$ python3 -q
>>> import numpy as np
>>> import numpy.linalg as la
>>> np.set_printoptions(suppress=True, linewidth=160)
>>> M = np.loadtxt("block16.csv", delimiter=",")
>>> M.round(2) + 0
array([[-0.26,  2.19, -1.53,  5.43, -4.61,  2.54,  2.74, -0.38],
       [-2.54,  2.02, -2.76,  2.63, -4.97,  0.44,  0.46, -3.35],
       [ 1.65,  2.86, -0.25,  5.97, -3.28,  3.79,  4.65,  0.83],
       [ 4.79,  3.96,  1.88,  6.83, -1.08,  5.83,  7.79,  2.79],
       [-3.37,  2.59, -2.89, -0.6 , -3.83, -0.95, -0.37, -6.01],
       [-5.76,  1.78, -4.49, -1.38, -5.43, -2.54, -2.76, -7.59],
       [-3.  ,  1.37, -3.31,  4.2 , -6.25,  0.63,  0.  , -2.43],
       [-0.31,  3.43, -0.94,  1.03, -2.14,  1.26,  2.69, -3.54],
       [ 5.99,  3.55,  2.27, 10.07, -1.91,  7.44,  8.99,  5.62],
       [-1.71,  2.75, -1.98,  1.32, -3.51,  0.54,  1.29, -3.94],
       [-4.89,  2.49, -3.7 , -2.54, -4.03, -2.38, -1.89, -8.05],
       [ 1.09,  3.58, -0.17,  2.59, -1.84,  2.5 ,  4.09, -1.83],
       [-5.75,  1.18, -4.79,  0.75, -6.65, -1.93, -2.75, -6.07],
       [-1.25,  2.62, -1.82,  2.47, -3.77,  1.13,  1.75, -2.92],
       [-2.72,  1.06, -3.33,  5.71, -6.88,  1.22,  0.28, -1.23]])
>>> rk = la.matrix_rank(M)
>>> rk
np.int64(3)
>>> N = la.svd(M)[2][rk:].T
>>> np.allclose(M @ N, 0)
True
>>> [int(la.matrix_rank(np.delete(M, i, axis=0))) for i in range(15)]
[3, 3, 3, 3, 3, 3, 3, 3, 3, 3, 3, 3, 3, 3, 3]
